$ ipython --no-banner

In [1]: import numpy as np

In [2]: np.set_printoptions(suppress=True, linewidth=160)

In [3]: W0 = np.loadtxt("dump.csv", delimiter=",")

In [4]: W0
Out[4]: 
array([[ 1.,  0.,  0.,  0.,  0.],
       [-4.,  1.,  0.,  0.,  0.],
       [ 7., -3.,  1.,  0.,  0.],
       [-9.,  3.,  1.,  1.,  0.],
       [ 6.,  1., -6.,  7.,  1.]])

In [5]: Y = np.array([[-3, 1], [-1, -1]])

In [6]: basis = np.kron(Y, W0)

In [7]: basis.shape
Out[7]: (10, 10)

In [8]: basis
Out[8]: 
array([[ -3.,  -0.,  -0.,  -0.,  -0.,   1.,   0.,   0.,   0.,   0.],
       [ 12.,  -3.,  -0.,  -0.,  -0.,  -4.,   1.,   0.,   0.,   0.],
       [-21.,   9.,  -3.,  -0.,  -0.,   7.,  -3.,   1.,   0.,   0.],
       [ 27.,  -9.,  -3.,  -3.,  -0.,  -9.,   3.,   1.,   1.,   0.],
       [-18.,  -3.,  18., -21.,  -3.,   6.,   1.,  -6.,   7.,   1.],
       [ -1.,  -0.,  -0.,  -0.,  -0.,  -1.,  -0.,  -0.,  -0.,  -0.],
       [  4.,  -1.,  -0.,  -0.,  -0.,   4.,  -1.,  -0.,  -0.,  -0.],
       [ -7.,   3.,  -1.,  -0.,  -0.,  -7.,   3.,  -1.,  -0.,  -0.],
       [  9.,  -3.,  -1.,  -1.,  -0.,   9.,  -3.,  -1.,  -1.,  -0.],
       [ -6.,  -1.,   6.,  -7.,  -1.,  -6.,  -1.,   6.,  -7.,  -1.]])

In [9]: np.linalg.matrix_rank(basis)
Out[9]: np.int64(10)

In [10]: Y = np.array([[1, 0, 1], [0, 0, 2], [2, 2, 0], [1, 1, 1], [0, 0, 2]])

In [11]: np.einsum("ik,kj->ji", W0, Y)
Out[11]: 
array([[ 1., -4.,  9., -6.,  1.],
       [ 0.,  0.,  2.,  3., -5.],
       [ 1., -2.,  1., -2., 17.]])

In [12]: np.einsum("ij,ij->i", W0, W0)
Out[12]: array([  1.,  17.,  59.,  92., 123.])

In [13]: W0 @ Y
Out[13]: 
array([[ 1.,  0.,  1.],
       [-4.,  0., -2.],
       [ 9.,  2.,  1.],
       [-6.,  3., -2.],
       [ 1., -5., 17.]])

In [14]: Y.T @ W0.T
Out[14]: 
array([[ 1., -4.,  9., -6.,  1.],
       [ 0.,  0.,  2.,  3., -5.],
       [ 1., -2.,  1., -2., 17.]])

In [15]: r0 = np.array([-3, 3, 0])

In [16]: np.convolve(W0[0], r0)
Out[16]: array([-3.,  3.,  0.,  0.,  0.,  0.,  0.])

In [17]: np.cross(W0[0, :3], W0[2, :3])
Out[17]: array([ 0., -1., -3.])

In [18]: np.polyval(r0, W0[0])
Out[18]: array([0., 0., 0., 0., 0.])

In [19]: F = np.vander(np.arange(7) - 2, 3, increasing=True)

In [20]: F
Out[20]: 
array([[ 1, -2,  4],
       [ 1, -1,  1],
       [ 1,  0,  0],
       [ 1,  1,  1],
       [ 1,  2,  4],
       [ 1,  3,  9],
       [ 1,  4, 16]])

In [21]: # column 2 dominates

In [22]: x = np.array([3, 1, 2])

In [23]: (F * x).sum(axis=1)
Out[23]: array([ 9,  4,  3,  6, 13, 24, 39])

In [24]: F * x
Out[24]: 
array([[ 3, -2,  8],
       [ 3, -1,  2],
       [ 3,  0,  0],
       [ 3,  1,  2],
       [ 3,  2,  8],
       [ 3,  3, 18],
       [ 3,  4, 32]])

In [25]: np.einsum("ij,j->i", F, x)
Out[25]: array([ 9,  4,  3,  6, 13, 24, 39])

In [26]: F @ x
Out[26]: array([ 9,  4,  3,  6, 13, 24, 39])

In [27]: F @ np.ones(3)
Out[27]: array([ 3.,  1.,  1.,  3.,  7., 13., 21.])

In [28]: (F @ x).argmax()
Out[28]: np.int64(6)
